>>> import numpy as np
>>> import numpy.linalg as la
>>> np.set_printoptions(precision=1, suppress=True, linewidth=140)
>>> M2 = np.array([[-3]])
>>> Z = np.array([[0, 9], [1, 7]])
>>> F = np.block([[M2, np.zeros((1, 2))], [np.zeros((2, 1)), Z]])
>>> F
array([[-3.,  0.,  0.],
       [ 0.,  0.,  9.],
       [ 0.,  1.,  7.]])
>>> rng = np.random.default_rng(6)
>>> z = rng.permutation(3)
>>> M2 = F[:, z] * rng.choice([-1, 1], 3)
>>> print(M2)
[[-3. -0.  0.]
 [ 0. -0.  9.]
 [ 0. -1.  7.]]
>>> U, _, Vh = la.svd(F.T @ M2)
>>> print(np.round(la.lstsq(F, M2)[0], 1) + 0)
[[ 1.  0.  0.]
 [ 0. -1.  0.]
 [ 0.  0.  1.]]
>>> M2 = la.inv(F)
>>> la.det(F) * M2
array([[ -9.,  -0.,  -0.],
       [  0., -21.,  27.],
       [  0.,   3.,   0.]])
>>> np.round(F @ M2, 1) + 0
array([[1., 0., 0.],
       [0., 1., 0.],
       [0., 0., 1.]])
>>> (np.abs(M2) > 1e-9).astype(int)
array([[1, 0, 0],
       [0, 1, 1],
       [0, 1, 0]])
>>> t3 = np.stack([F, 5 * F, F[::-1]])
>>> np.einsum("bij,cij->bc", t3, t3)
array([[ 140.,  700.,   81.],
       [ 700., 3500.,  405.],
       [  81.,  405.,  140.]])
>>> la.norm(t3, axis=(1, 2))
array([11.8, 59.2, 11.8])
>>> P = np.triu(np.array([[3, 2, 3], [1, 2, 1], [0, 2, 3]]), 1) + np.eye(3)
>>> M2 = P @ F @ la.inv(P)
>>> np.round(la.det(M2), 1)
np.float64(27.0)
>>> Z = np.array([[0, 2, 0], [3, 2, 0]])
>>> feats = np.repeat(Z, 21 // 2, axis=0)
>>> feats = feats + 0.1 * rng.normal(size=feats.shape)
>>> feats.round(1) + 0
array([[ 0. ,  2.1,  0.1],
       [ 0.1,  2.1,  0. ],
       [ 0.1,  2. , -0.1],
       [-0.1,  2. , -0.1],
       [ 0.1,  2.1,  0.2],
       [ 0. ,  2.1, -0.1],
       [-0.1,  2. ,  0. ],
       [-0.2,  1.8,  0. ],
       [-0.1,  2.1,  0. ],
       [ 0. ,  2. ,  0.1],
       [ 3. ,  2.1, -0.1],
       [ 3. ,  1.9,  0.1],
       [ 3. ,  1.9,  0.2],
       [ 3. ,  2. ,  0. ],
       [ 3.2,  2. ,  0.1],
       [ 3. ,  1.9,  0.1],
       [ 3.1,  2. ,  0. ],
       [ 2.8,  1.8,  0. ],
       [ 3.1,  2. ,  0. ],
       [ 3.1,  2. ,  0.1]])
>>> vec = np.array([5, 1, 4])
>>> target = feats @ vec
>>> np.round(la.pinv(feats) @ feats, 1) + 0
array([[1., 0., 0.],
       [0., 1., 0.],
       [0., 0., 1.]])
>>> la.lstsq(feats, target)[0]
array([5., 1., 4.])
>>> la.solve(feats.T @ feats, feats.T @ target)
array([5., 1., 4.])
>>> target = target + 0.3 * rng.normal(size=20)
>>> print(target)
[ 3.   2.2  2.1  0.8  3.6  1.8  1.5  0.8  1.8  2.4 16.9 16.8 17.9 16.7 18.  17.1 17.9 15.5 17.3 18.1]
>>> beta, *_ = la.lstsq(feats, target)
>>> print(beta.round())
[5. 1. 5.]
>>> print(round(la.norm(target - feats @ beta), 1))
1.2
>>> M2 = feats + rng.integers(-2, 3, (20, 2)) @ rng.integers(-2, 3, (2, 3))
>>> print(M2.round(1) + 0)
[[ 0.   2.1 -1.9]
 [-5.9  5.1  1. ]
 [-7.9  6.  -0.1]
 [ 1.9  1.   0.9]
 [ 2.1  1.1  1.2]
 [-2.   3.1 -1.1]
 [ 7.9 -2.   0. ]
 [-4.2  3.8  2. ]
 [-8.1  6.1  0. ]
 [ 2.   1.  -0.9]
 [-1.   4.1  1.9]
 [ 3.   1.9 -1.9]
 [11.  -2.1  0.2]
 [ 5.   1.   3. ]
 [-4.8  6.   0.1]
 [ 9.  -1.1 -0.9]
 [ 1.1  3.   3. ]
 [ 6.8 -0.2  0. ]
 [11.1 -2.   0. ]
 [ 7.1  0.   0.1]]
>>> np.abs(M2 - feats).sum(axis=1)
array([ 2., 10., 12.,  4.,  4.,  4., 12.,  8., 12.,  4.,  8.,  2., 12.,  6., 12., 10.,  6.,  6., 12.,  6.])
>>> M2 - feats
array([[ 0.,  0., -2.],
       [-6.,  3.,  1.],
       [-8.,  4.,  0.],
       [ 2., -1.,  1.],
       [ 2., -1.,  1.],
       [-2.,  1., -1.],
       [ 8., -4.,  0.],
       [-4.,  2.,  2.],
       [-8.,  4.,  0.],
       [ 2., -1., -1.],
       [-4.,  2.,  2.],
       [ 0.,  0., -2.],
       [ 8., -4.,  0.],
       [ 2., -1.,  3.],
       [-8.,  4.,  0.],
       [ 6., -3., -1.],
       [-2.,  1.,  3.],
       [ 4., -2.,  0.],
       [ 8., -4.,  0.],
       [ 4., -2.,  0.]])
>>> M2 = feats / la.norm(feats, axis=1, keepdims=True)
>>> cov = M2 @ M2.T
>>> la.norm(M2, axis=1)
array([1., 1., 1., 1., 1., 1., 1., 1., 1., 1., 1., 1., 1., 1., 1., 1., 1., 1., 1., 1.])
>>> print(round(float(np.degrees(np.arccos(np.clip(cov[4, 11], -1, 1)))), 1))
53.7
>>> print(cov[4])
[1.  1.  1.  1.  1.  1.  1.  1.  1.  1.  0.6 0.6 0.6 0.6 0.6 0.6 0.6 0.6 0.6 0.6]
>>> print(np.einsum("ij,ji->", F, F))
76.0
>>> J = np.loadtxt("x.csv", delimiter=",")
>>> J
array([[0.5, 0.5, 0.2],
       [0.5, 0.5, 0.2],
       [0.2, 0.2, 0.1]])
>>> z = rng.permutation(3)
>>> z
array([1, 2, 0])
>>> M2 = J[z][:, z]
>>> round(float(la.det(M2)), 1), round(float(la.det(J[z])), 1)
(0.0, 0.0)
>>> np.diag(M2)
array([0.5, 0.1, 0.5])
>>> evals, vecs = la.eigh(J)
>>> vec = np.array([6, -8, -8])
>>> print(vecs * np.maximum(evals, 0) @ vecs.T)
[[0.5 0.5 0.2]
 [0.5 0.5 0.2]
 [0.2 0.2 0.1]]
>>> vecs * np.abs(evals) @ vecs.T
array([[0.5, 0.5, 0.2],
       [0.5, 0.5, 0.2],
       [0.2, 0.2, 0.1]])
>>> np.round(vec @ J @ vec, 1)
np.float64(10.3)
>>> arr = np.array([[1, 3, 0, 0, 0, 0],
...     [0, 1, 0, 0, 0, 0],
...     [5, 1, 0, 0, 0, 0],
...     [0, 0, 1, 3, 0, 0],
...     [0, 0, 0, 1, 0, 0],
...     [0, 0, 5, 1, 0, 0],
...     [0, 0, 0, 0, 1, 3],
...     [0, 0, 0, 0, 0, 1],
...     [0, 0, 0, 0, 5, 1]])
>>> def softmax(z):
...     e = np.exp(z - z.max(axis=-1, keepdims=True))
...     return e / e.sum(axis=-1, keepdims=True)
... 
>>> softmax(arr[7])
array([0.1, 0.1, 0.1, 0.1, 0.1, 0.4])
>>> scores = arr @ arr.T / np.sqrt(6)
>>> np.round(softmax(scores), 1) + 0
array([[0.6, 0. , 0.3, 0. , 0. , 0. , 0. , 0. , 0. ],
       [0.3, 0.1, 0.1, 0.1, 0.1, 0.1, 0.1, 0.1, 0.1],
       [0. , 0. , 1. , 0. , 0. , 0. , 0. , 0. , 0. ],
       [0. , 0. , 0. , 0.6, 0. , 0.3, 0. , 0. , 0. ],
       [0.1, 0.1, 0.1, 0.3, 0.1, 0.1, 0.1, 0.1, 0.1],
       [0. , 0. , 0. , 0. , 0. , 1. , 0. , 0. , 0. ],
       [0. , 0. , 0. , 0. , 0. , 0. , 0.6, 0. , 0.3],
       [0.1, 0.1, 0.1, 0.1, 0.1, 0.1, 0.3, 0.1, 0.1],
       [0. , 0. , 0. , 0. , 0. , 0. , 0. , 0. , 1. ]])
>>> M2 = arr[0, 0] * arr[1:] - np.outer(arr[1:, 0], arr[0])
>>> M2
array([[  0,   1,   0,   0,   0,   0],
       [  0, -14,   0,   0,   0,   0],
       [  0,   0,   1,   3,   0,   0],
       [  0,   0,   0,   1,   0,   0],
       [  0,   0,   5,   1,   0,   0],
       [  0,   0,   0,   0,   1,   3],
       [  0,   0,   0,   0,   0,   1],
       [  0,   0,   0,   0,   5,   1]])
>>> np.flatnonzero(~M2.round(6).any(axis=1))
array([], dtype=int64)
>>> arr[:, 0] / arr[0, 0]
array([1., 0., 5., 0., 0., 0., 0., 0., 0.])
>>> print(la.matrix_rank(M2), la.matrix_rank(arr))
5 6
>>> mat = np.load("dump.npy")
>>> mat.round(1) + 0
array([[-1. ,  0. ,  0.1],
       [-0.1, -0.6, -0.8],
       [ 0.1, -0.8,  0.6]])
>>> M2 = np.array([[1, 2], [1, 0], [0, 0]])
>>> la.matrix_rank(np.vstack([mat, M2.T]))
np.int64(3)
>>> mat @ M2
array([[-1. , -2. ],
       [-0.7, -0.2],
       [-0.7,  0.2]])
>>> np.einsum("ik,kj->ij", mat, M2)
array([[-1. , -2. ],
       [-0.7, -0.2],
       [-0.7,  0.2]])
>>> np.einsum("ik,kj->ji", mat, M2)
array([[-1. , -0.7, -0.7],
       [-2. , -0.2,  0.2]])
>>> np.einsum("ij->j", mat)
array([-1. , -1.4, -0.1])
>>> vec = np.array([1, 2, 0])
>>> print(np.round(la.det(mat), 1))
1.0
>>> np.abs(la.eigvals(mat))
array([1., 1., 1.])
>>> [p for p in range(1, 25) if np.allclose(la.matrix_power(mat, p), np.eye(3))]
[]
>>> round(float(la.norm(vec)), 1), round(la.norm(mat @ vec), 1)
(2.2, np.float64(2.2))
>>> la.norm(mat, axis=0)
array([1., 1., 1.])
>>> np.round(mat[:, 0] @ mat[:, 2], 1)
np.float64(0.0)
>>> np.round(la.pinv(mat), 1) + 0
array([[-1. , -0.1,  0.1],
       [ 0. , -0.6, -0.8],
       [ 0.1, -0.8,  0.6]])
>>> W0 = np.load("out0.npy")
>>> W0
array([[ 1,  0,  0],
       [ 0,  1,  0],
       [ 1, -2,  1]])
>>> evals, vecs = la.eig(W0)
>>> np.prod(evals)
np.float64(1.0)
>>> W0 @ vecs[:, 0] - evals[0] * vecs[:, 0]
array([0., 0., 0.])
>>> print(np.sort(la.eigvals(W0 @ W0)))
[1. 1. 1.]
>>> M = np.tril(np.array([[-1, -2, -2], [0, -3, 1], [3, 0, 2]]), -1) + np.eye(3, dtype=int)
>>> M
array([[1, 0, 0],
       [0, 1, 0],
       [3, 0, 1]])
>>> vec = np.array([1, -3, -2])
>>> target = M @ vec
>>> target
array([ 1, -3,  1])
>>> la.solve(M, 4 * target)
array([  4., -12.,  -8.])
>>> la.solve(M.T, M[1])
array([0., 1., 0.])
>>> la.solve(M, target + M[:, 0])
array([ 2., -3., -2.])
>>> np.round(la.eigvals(M).sum().real, 1)
np.float64(3.0)
>>> round(float(la.det(M[::-1])), 1)
-1.0
>>> np.round(la.det(2 * M), 1), round(float(la.det(M)), 1)
(np.float64(8.0), 1.0)
>>> M @ M
array([[1, 0, 0],
       [0, 1, 0],
       [6, 0, 1]])
>>> la.matrix_power(F, 2)
array([[ 9.,  0.,  0.],
       [ 0.,  9., 63.],
       [ 0.,  7., 58.]])
>>> round(la.det(F), 1)
np.float64(27.0)
>>> (F + F.T) / 2
array([[-3.,  0.,  0.],
       [ 0.,  0.,  5.],
       [ 0.,  5.,  7.]])
>>> np.sort(np.abs(la.eigvals(F)))
array([1.1, 3. , 8.1])
>>> la.determinant(F)
Traceback (most recent call last):
  File "<python-input-107>", line 1, in <module>
    la.determinant(F)
    ^^^^^^^^^^^^^^
AttributeError: module 'numpy.linalg' has no attribute 'determinant'
>>> np.allclose(F @ F.T, F.T @ F)
False
>>> F.inv()
Traceback (most recent call last):
  File "<python-input-109>", line 1, in <module>
    F.inv()
    ^^^^^
AttributeError: 'numpy.ndarray' object has no attribute 'inv'
>>> print((F - F.T) / 2)
[[ 0.  0.  0.]
 [ 0.  0.  4.]
 [ 0. -4.  0.]]
>>> M2 = M / np.sqrt((M ** 2).mean(axis=1, keepdims=True))
>>> print(M2[1])
[0.  1.7 0. ]
>>> la.norm(M2, axis=1)
array([1.7, 1.7, 1.7])
>>> la.matrix_rank(M - M.mean(axis=1, keepdims=True))
np.int64(2)
>>> M - M.mean(axis=1, keepdims=True)
array([[ 0.7, -0.3, -0.3],
       [-0.3,  0.7, -0.3],
       [ 1.7, -1.3, -0.3]])
>>> E = np.loadtxt("layer2.csv", delimiter=",")
>>> E
array([[ 0.,  1.],
       [-1.,  0.]])
>>> la.pinv(E)
array([[ 0., -1.],
       [ 1.,  0.]])
>>> print(la.svd(E, compute_uv=False))
[1. 1.]
>>> print(E[:, 0] @ E[:, 1])
0.0
>>> P = np.triu(np.array([[-3, -2], [-1, -2]]), 1) + np.eye(2)
>>> M2 = P @ E @ la.inv(P)
>>> la.matrix_rank(M2)
np.int64(2)
>>> M2
array([[ 2.,  5.],
       [-1., -2.]])
>>> vec = np.array([0, -2])
>>> la.eigvals(E).real
array([0., 0.])
>>> print(round(la.det(E), 1))
1.0
>>> vec @ E @ vec
np.float64(0.0)
>>> la.svd(E, compute_uv=False)
array([1., 1.])
>>> q = la.solve(np.eye(2) - E, np.eye(2) + E)
>>> q @ q.T
array([[1., 0.],
       [0., 1.]])
>>> np.round(la.det(q), 1)
np.float64(1.0)
>>> u = np.array([-2, 1, -3])
>>> print(np.array([np.convolve(row, u, "same") for row in E]))
[[ 0. -2.  1.]
 [ 2. -1.  3.]]
>>> np.convolve(E[1], u)
array([ 2., -1.,  3.,  0.])
>>> print(np.polyval(u, E[1]))
[-6. -3.]
